$ ipython --no-banner

In [1]: import numpy as np

In [2]: import numpy.linalg as la

In [3]: np.set_printoptions(precision=2, suppress=True, linewidth=120)

In [4]: F = np.load("case1.npy")

In [5]: F
Out[5]: 
array([[ 0, -1,  7, -1],
       [ 1,  0,  0,  0],
       [-7,  0,  0,  7],
       [ 1,  0, -7,  0]])

In [6]: # skew-symmetric

In [7]: x = np.array([-2, 9, -7, -1])

In [8]: target = F @ x

In [9]: coef, lr = np.zeros(4), 1 / la.norm(F, 2) ** 2

In [10]: for i in range(250):
    ...:     coef -= lr * F.T @ (F @ coef - target)
    ...:     if i % 50 == 0: print(i, round(la.norm(F @ coef - target), 2))
    ...: 
0 6.25
50 4.87
100 3.8
150 2.97
200 2.32

In [11]: coef
Out[11]: array([-1.43,  6.55, -7.09, -0.4 ])

In [12]: P = np.triu(np.array([[1, 3, 3, 2], [-3, 0, -3, 0], [2, -3, 0, 3], [3, -2, -3, -2]]), 1) + np.eye(4)

In [13]: M2 = P @ F @ la.inv(P)

In [14]: np.trace(M2), np.trace(F)
Out[14]: (np.float64(0.0), np.int64(0))

In [15]: np.round(np.poly(M2), 2) + 0
Out[15]: array([  1.,   0., 100.,   0.,  49.])

In [16]: F.inv()
AttributeError: 'numpy.ndarray' object has no attribute 'inv'


In [17]: F @ F
Out[17]: 
array([[-51,   0,   7,  49],
       [  0,  -1,   7,  -1],
       [  7,   7, -98,   7],
       [ 49,  -1,   7, -50]])

In [18]: assert F == F.T
ValueError: The truth value of an array with more than one element is ambiguous. Use a.any() or a.all()
